% python3 -q
>>> import numpy as np
>>> np.set_printoptions(precision=3, suppress=True, linewidth=120, sign=" ")
>>> E = np.load("a.npy")
>>> E
array([[ 0.006,  0.03 ,  0.041,  0.041,  0.006,  0.03 ,  0.018,  0.018,  0.006],
       [ 0.03 ,  0.148,  0.207,  0.207,  0.03 ,  0.148,  0.089,  0.089,  0.03 ],
       [ 0.041,  0.207,  0.29 ,  0.29 ,  0.041,  0.207,  0.124,  0.124,  0.041],
       [ 0.041,  0.207,  0.29 ,  0.29 ,  0.041,  0.207,  0.124,  0.124,  0.041],
       [ 0.006,  0.03 ,  0.041,  0.041,  0.006,  0.03 ,  0.018,  0.018,  0.006],
       [ 0.03 ,  0.148,  0.207,  0.207,  0.03 ,  0.148,  0.089,  0.089,  0.03 ],
       [ 0.018,  0.089,  0.124,  0.124,  0.018,  0.089,  0.053,  0.053,  0.018],
       [ 0.018,  0.089,  0.124,  0.124,  0.018,  0.089,  0.053,  0.053,  0.018],
       [ 0.006,  0.03 ,  0.041,  0.041,  0.006,  0.03 ,  0.018,  0.018,  0.006]])
>>> U, sig, VT = np.linalg.svd(E)
>>> V = VT[:(sig > 1e-8).sum()]
>>> rng = np.random.default_rng(338)
>>> vec = E[4] + 2 * E[2] + rng.integers(2) * np.eye(9)[1]
>>> vec
array([ 0.089,  1.444,  0.621,  0.621,  0.089,  0.444,  0.266,  0.266,  0.089])
>>> np.linalg.matrix_rank(np.vstack([E, vec]))
np.int64(2)
>>> V.T @ V
array([[ 0.006,  0.03 ,  0.041,  0.041,  0.006,  0.03 ,  0.018,  0.018,  0.006],
       [ 0.03 ,  0.148,  0.207,  0.207,  0.03 ,  0.148,  0.089,  0.089,  0.03 ],
       [ 0.041,  0.207,  0.29 ,  0.29 ,  0.041,  0.207,  0.124,  0.124,  0.041],
       [ 0.041,  0.207,  0.29 ,  0.29 ,  0.041,  0.207,  0.124,  0.124,  0.041],
       [ 0.006,  0.03 ,  0.041,  0.041,  0.006,  0.03 ,  0.018,  0.018,  0.006],
       [ 0.03 ,  0.148,  0.207,  0.207,  0.03 ,  0.148,  0.089,  0.089,  0.03 ],
       [ 0.018,  0.089,  0.124,  0.124,  0.018,  0.089,  0.053,  0.053,  0.018],
       [ 0.018,  0.089,  0.124,  0.124,  0.018,  0.089,  0.053,  0.053,  0.018],
       [ 0.006,  0.03 ,  0.041,  0.041,  0.006,  0.03 ,  0.018,  0.018,  0.006]])
>>> np.diag(V.T @ V)
array([ 0.006,  0.148,  0.29 ,  0.29 ,  0.006,  0.148,  0.053,  0.053,  0.006])
